$ python3 -q
>>> import numpy as np
>>> from numpy import linalg as LA
>>> np.set_printoptions(precision=2, suppress=True, linewidth=100)
>>> out = np.array([[-4, -1, 0], [5, -4, -4], [-2, -1, 4]])
>>> C = np.array([[0]])
>>> m1 = np.block([[out, np.zeros((3, 1))], [np.zeros((1, 3)), C]])
>>> m1
array([[-4., -1.,  0.,  0.],
       [ 5., -4., -4.,  0.],
       [-2., -1.,  4.,  0.],
       [ 0.,  0.,  0.,  0.]])
>>> t = np.radians(135)
>>> r_ = np.eye(4)
>>> r_[1, 1] = r_[0, 0] = np.cos(t)
>>> r_[1, 0], r_[0, 1] = -np.sin(t), np.sin(t)
>>> r_
array([[-0.71,  0.71,  0.  ,  0.  ],
       [-0.71, -0.71,  0.  ,  0.  ],
       [ 0.  ,  0.  ,  1.  ,  0.  ],
       [ 0.  ,  0.  ,  0.  ,  1.  ]])
>>> out = m1 @ r_.T
>>> np.round(LA.det(r_), 2), round(np.trace(r_), 2)
(np.float64(1.0), np.float64(0.59))
>>> np.flatnonzero(LA.matrix_power((m1 != 0) + (m1.T != 0) + np.eye(4), 4)[3])
array([3])
>>> np.round(LA.det(m1), 2)
np.float64(0.0)
>>> m1 @ m1
array([[ 11.,   8.,   4.,   0.],
       [-32.,  15.,   0.,   0.],
       [ -5.,   2.,  20.,   0.],
       [  0.,   0.,   0.,   0.]])
>>> w1 = np.array([[2, 1, 2, 2, 1], [2, 2, 2, 0, 1], [3, 0, 1, 3, 1], [1, 1, 2, 1, 0]])
>>> beta = np.array([5, 2, 2, -1, 2])
>>> act = np.maximum(m1 @ w1 + beta, 0)
>>> (act > 0).astype(int)
array([[0, 0, 0, 0, 0],
       [0, 0, 0, 0, 0],
       [1, 0, 0, 1, 1],
       [1, 1, 1, 0, 1]])
>>> LA.matrix_rank(act)
np.int64(2)
>>> C = np.array([[-2, 2], [2, -1], [1, -1], [-1, -2], [-1, 2]])
>>> (act @ C).round(6).argmax(axis=1)
array([0, 0, 1, 1])
>>> rank = LA.matrix_rank(m1)
>>> rank
np.int64(3)
>>> null = LA.svd(m1)[2][rank:].T
>>> LA.matrix_rank(m1.T @ m1), LA.matrix_rank(m1 @ m1.T)
(np.int64(3), np.int64(3))
>>> [int(LA.matrix_rank(m1[:, :j + 1])) for j in range(4)]
[1, 2, 3, 3]
>>> np.allclose(m1 @ null, 0)
True
>>> W0 = np.load("case9.npy")
>>> W0
array([[  1,  -4,  16, -64],
       [  1,  -3,   9, -27],
       [  1,  -2,   4,  -8],
       [  1,  -1,   1,  -1],
       [  1,   0,   0,   0],
       [  1,   1,   1,   1],
       [  1,   2,   4,   8]])
>>> rng = np.random.default_rng(884273)
>>> idx = rng.permutation(4)
>>> out = W0[:, idx] * rng.choice([-1, 1], 4)
>>> out
array([[ 16,  -1, -64,  -4],
       [  9,  -1, -27,  -3],
       [  4,  -1,  -8,  -2],
       [  1,  -1,  -1,  -1],
       [  0,  -1,   0,   0],
       [  1,  -1,   1,   1],
       [  4,  -1,   8,   2]])
>>> U, _, vt = LA.svd(W0.T @ out)
>>> idx
array([2, 0, 3, 1])
>>> np.round(U @ vt, 2) + 0
array([[ 0., -1.,  0.,  0.],
       [ 0.,  0.,  0.,  1.],
       [ 1.,  0.,  0.,  0.],
       [ 0.,  0.,  1.,  0.]])
>>> blk = np.stack([W0, 3 * W0, W0[::-1]])
>>> np.einsum("bij,cij->bc", blk, blk)
array([[ 5368, 16104,  -944],
       [16104, 48312, -2832],
       [ -944, -2832,  5368]])
>>> LA.matrix_rank(blk)
array([4, 4, 4])
>>> LA.norm(blk, axis=(1, 2))
array([ 73.27, 219.8 ,  73.27])
>>> J = np.load("layer1.npy")
>>> J
array([[ 0,  2, -1,  1, -3,  1],
       [-2,  0,  1, -3, -1, -1],
       [ 1, -1,  0,  3, -3,  2],
       [-1,  3, -3,  0, -2, -1],
       [ 3,  1,  3,  2,  0,  4],
       [-1,  1, -2,  1, -4,  0]])
>>> rank = LA.matrix_rank(J)
>>> rank
np.int64(4)
>>> null = LA.svd(J)[2][rank:].T
>>> [int(LA.matrix_rank(J[:, :j + 1])) for j in range(6)]
[1, 2, 3, 4, 4, 4]
>>> LA.matrix_rank(J.T @ J), LA.matrix_rank(J @ J.T)
(np.int64(4), np.int64(4))
>>> null.shape
(6, 2)
>>> [int(LA.matrix_rank(np.delete(J, i, axis=0))) for i in range(6)]
[4, 4, 4, 4, 4, 4]
>>> np.round(J @ LA.pinv(J) @ J, 2) + 0
array([[ 0.,  2., -1.,  1., -3.,  1.],
       [-2.,  0.,  1., -3., -1., -1.],
       [ 1., -1.,  0.,  3., -3.,  2.],
       [-1.,  3., -3.,  0., -2., -1.],
       [ 3.,  1.,  3.,  2.,  0.,  4.],
       [-1.,  1., -2.,  1., -4.,  0.]])
>>> LA.lstsq(J[:-1].T, J[-1])[2]
np.int32(4)
>>> out = J + rng.integers(-2, 3, (6, 4)) @ rng.integers(-2, 3, (4, 6))
>>> out
array([[ 6,  1, -1,  3,  2,  0],
       [-1, -3,  7,  1, -1, -1],
       [-2,  6,  1, -2, -6,  5],
       [ 2,  1,  3, -2,  1, -2],
       [ 4,  1, 13,  6, -1,  6],
       [-5,  3,  4, -1, -8,  2]])
>>> LA.matrix_rank(out - J, tol=1e-8)
np.int64(4)
>>> np.round(LA.svd(out - J, compute_uv=False), 2) + 0
array([15.04, 14.28,  6.81,  4.41,  0.  ,  0.  ])
>>> U, sig, vt = LA.svd(J)
>>> V = vt[:(sig > 1e-8).sum()]
>>> x = J[4] + 5 * J[5] + rng.integers(2) * np.eye(6)[3]
>>> x
array([ -2.,   6.,  -7.,   8., -20.,   4.])
>>> np.allclose(V.T @ V @ x, x)
False
>>> LA.matrix_rank(np.vstack([J, x]))
np.int64(5)
>>> data = np.loadtxt("m.csv", delimiter=",")
>>> data
array([[-1., -1., -1., -1.],
       [-1., -2., -2., -2.],
       [-1., -2., -3., -3.],
       [-1., -2., -3., -4.]])
>>> P = np.triu(np.array([[1, 1, -3, 2], [0, -1, 0, -1], [-3, -1, 0, 2], [2, -3, 1, 1]]), 1) + np.eye(4)
>>> out = P @ data @ LA.inv(P)
>>> np.poly(out)
array([ 1., 10., 15.,  7.,  1.])
>>> w1 = np.array([[-5, 0, 6], [-5, 0, 3], [5, 7, 1], [-7, -9, -2]])
>>> beta = np.array([1, 5, 7])
>>> act = np.maximum(data @ w1 + beta, 0)
>>> (act > 0).astype(int)
array([[1, 1, 0],
       [1, 1, 0],
       [1, 1, 0],
       [1, 1, 0]])
>>> (act > 0).mean(axis=0)
array([1., 1., 0.])
>>> C = np.array([[-1, 1, 1], [1, 2, -2], [-2, -2, 2]])
>>> w1 @ C
array([[ -7, -17,   7],
       [ -1, -11,   1],
       [  0,  17,  -7],
       [  2, -21,   7]])
>>> idx = rng.permutation(4)
>>> idx
array([2, 1, 0, 3])
>>> out = data[idx][:, idx]
>>> np.allclose(out, data)
False
>>> LA.norm(data, axis=0)
array([2.  , 3.61, 4.8 , 5.48])
>>> data[1] @ data[2]
np.float64(17.0)
>>> out = np.array([[-1.2], [0.4], [-1.5]])
>>> C = np.array([[-0.4, -1.1, -0.6, -1.2, 0.5, 1.5, 1.0]])
>>> A = out @ C
>>> A
array([[ 0.48,  1.32,  0.72,  1.44, -0.6 , -1.8 , -1.2 ],
       [-0.16, -0.44, -0.24, -0.48,  0.2 ,  0.6 ,  0.4 ],
       [ 0.6 ,  1.65,  0.9 ,  1.8 , -0.75, -2.25, -1.5 ]])
>>> U, sig, vt = LA.svd(A)
>>> V = vt[:(sig > 1e-8).sum()]
>>> x = A[1] + -1 * A[2] + rng.integers(2) * np.eye(7)[5]
>>> x
array([-0.76, -2.09, -1.14, -2.28,  0.95,  3.85,  1.9 ])
>>> np.round(LA.norm(x - V.T @ V @ x), 2)
np.float64(0.81)
>>> np.abs(np.diag(LA.qr(A)[1])) > 1e-9
array([ True, False, False])
>>> LA.lstsq(A[:-1].T, A[-1])[2]
np.int32(1)
>>> np.unique(A.round(6), axis=0).shape
(3, 7)
>>> t = np.radians(140)
>>> r_ = np.eye(7)
>>> r_[1, 1] = r_[6, 6] = np.cos(t)
>>> r_[1, 6], r_[6, 1] = -np.sin(t), np.sin(t)
>>> r_
array([[ 1.  ,  0.  ,  0.  ,  0.  ,  0.  ,  0.  ,  0.  ],
       [ 0.  , -0.77,  0.  ,  0.  ,  0.  ,  0.  , -0.64],
       [ 0.  ,  0.  ,  1.  ,  0.  ,  0.  ,  0.  ,  0.  ],
       [ 0.  ,  0.  ,  0.  ,  1.  ,  0.  ,  0.  ,  0.  ],
       [ 0.  ,  0.  ,  0.  ,  0.  ,  1.  ,  0.  ,  0.  ],
       [ 0.  ,  0.  ,  0.  ,  0.  ,  0.  ,  1.  ,  0.  ],
       [ 0.  ,  0.64,  0.  ,  0.  ,  0.  ,  0.  , -0.77]])
>>> out = A @ r_.T
>>> np.abs(out - A).max(axis=0)
array([0.  , 1.95, 0.  , 0.  , 0.  , 0.  , 3.71])
>>> np.round(LA.svd(A, compute_uv=False), 2) + 0, np.round(LA.svd(out, compute_uv=False), 2) + 0
(array([5.07, 0.  , 0.  ]), array([5.07, 0.  , 0.  ]))
>>> np.allclose(A @ A.T, out @ out.T)
True
>>> rank = LA.matrix_rank(A)
>>> rank
np.int64(1)
>>> null = LA.svd(A)[2][rank:].T
>>> null.shape
(7, 6)
>>> np.allclose(A @ null, 0)
True
>>> LA.matrix_rank(A, rtol=0.1)
np.int64(1)
>>> np.argsort(-LA.norm(A, axis=0).round(6), kind="stable")[:3]
array([5, 3, 1])
>>> round(LA.norm(A, 2) / LA.norm(A), 2)
np.float64(1.0)
>>> K = np.loadtxt("x.csv", delimiter=",")
>>> K
array([[1., 5., 4., 3., 8., 0.],
       [7., 7., 0., 6., 2., 0.],
       [8., 1., 9., 6., 3., 0.],
       [1., 6., 3., 1., 9., 0.],
       [7., 5., 3., 1., 0., 0.],
       [0., 0., 0., 0., 0., 9.]])
>>> out = K[0, 0] * K[1:] - np.outer(K[1:, 0], K[0])
>>> out
array([[  0., -28., -28., -15., -54.,   0.],
       [  0., -39., -23., -18., -61.,   0.],
       [  0.,   1.,  -1.,  -2.,   1.,   0.],
       [  0., -30., -25., -20., -56.,   0.],
       [  0.,   0.,   0.,   0.,   0.,   9.]])
>>> K[:, 0] / K[0, 0]
array([1., 7., 8., 1., 7., 0.])
>>> np.flatnonzero(~out.round(6).any(axis=1))
array([], dtype=int64)
>>> LA.matrix_rank(out), LA.matrix_rank(K)
(np.int64(5), np.int64(6))
>>> X = np.load("a.npy")
>>> X
array([[1, 0, 0, 0, 0, 0],
       [3, 1, 0, 0, 0, 0],
       [2, 8, 1, 0, 0, 0],
       [7, 8, 2, 1, 0, 0],
       [9, 6, 9, 7, 1, 0],
       [0, 8, 8, 0, 8, 1]])
>>> np.prod(np.diag(X)), round(LA.det(X), 2)
(np.int64(1), np.float64(1.0))
>>> np.sort(LA.eigvals(X))
array([1., 1., 1., 1., 1., 1.])
>>> LA.matrix_rank(X - X[0, 0] * np.eye(6))
np.int64(5)
>>> U, sig, vt = LA.svd(X)
>>> np.argmax(sig[:-1] / (sig[1:] + 1e-6)) + 1
np.int64(4)
>>> out = U[:, :4] @ np.diag(sig[:4]) @ vt[:4]
>>> LA.matrix_rank(out)
np.int64(4)
>>> LA.matrix_rank(X, rtol=0.05)
np.int64(4)
>>> round(float(np.abs(X - out).max()), 2)
0.02
>>> round(float(LA.norm(X - out, 2)), 2), round(float(sig[4]), 2)
(0.04, 0.04)
>>> out.round(2) + 0
array([[ 1.  ,  0.  , -0.01,  0.01,  0.01,  0.  ],
       [ 3.  ,  1.  ,  0.02, -0.02, -0.02,  0.01],
       [ 2.  ,  8.  ,  1.01, -0.01, -0.01,  0.  ],
       [ 7.  ,  8.  ,  1.99,  1.01,  0.01,  0.  ],
       [ 9.  ,  6.  ,  9.  ,  7.  ,  1.  ,  0.  ],
       [ 0.  ,  8.  ,  8.  ,  0.  ,  8.  ,  1.  ]])
>>> round(float(LA.norm(X - out) / LA.norm(X)), 2)
0.0
>>> U, sig = LA.svd(X)
Traceback (most recent call last):
  File "<python-input-132>", line 1, in <module>
    U, sig = LA.svd(X)
    ^^^^^^
ValueError: too many values to unpack (expected 2)
>>> U, sig, vt = LA.svd(X, full_matrices=False)
>>> sig
array([21.8 , 10.02,  7.56,  2.51,  0.04,  0.01])
>>> np.round(np.sqrt((sig ** 2).sum()), 2), round(float(LA.norm(X)), 2)
(np.float64(25.28), 25.28)
>>> np.round(sig / sig[0], 2) + 0
array([1.  , 0.46, 0.35, 0.12, 0.  , 0.  ])
>>> out = X + rng.integers(-2, 3, (6, 4)) @ rng.integers(-2, 3, (4, 6))
>>> out
array([[ 1, -4,  5,  5,  2, -5],
       [ 2,  4, -4,  1,  3, -3],
       [ 2,  1, 12,  5, -4,  1],
       [ 6, 12, -4, -5,  0,  0],
       [10, 13, -2,  7,  8, -2],
       [-2,  8,  9,  7, 12, -6]])
>>> np.round(LA.svd(out - X, compute_uv=False), 2) + 0
array([23.4 , 14.68,  4.02,  2.23,  0.  ,  0.  ])
>>> out - X
array([[  0,  -4,   5,   5,   2,  -5],
       [ -1,   3,  -4,   1,   3,  -3],
       [  0,  -7,  11,   5,  -4,   1],
       [ -1,   4,  -6,  -6,   0,   0],
       [  1,   7, -11,   0,   7,  -2],
       [ -2,   0,   1,   7,   4,  -7]])
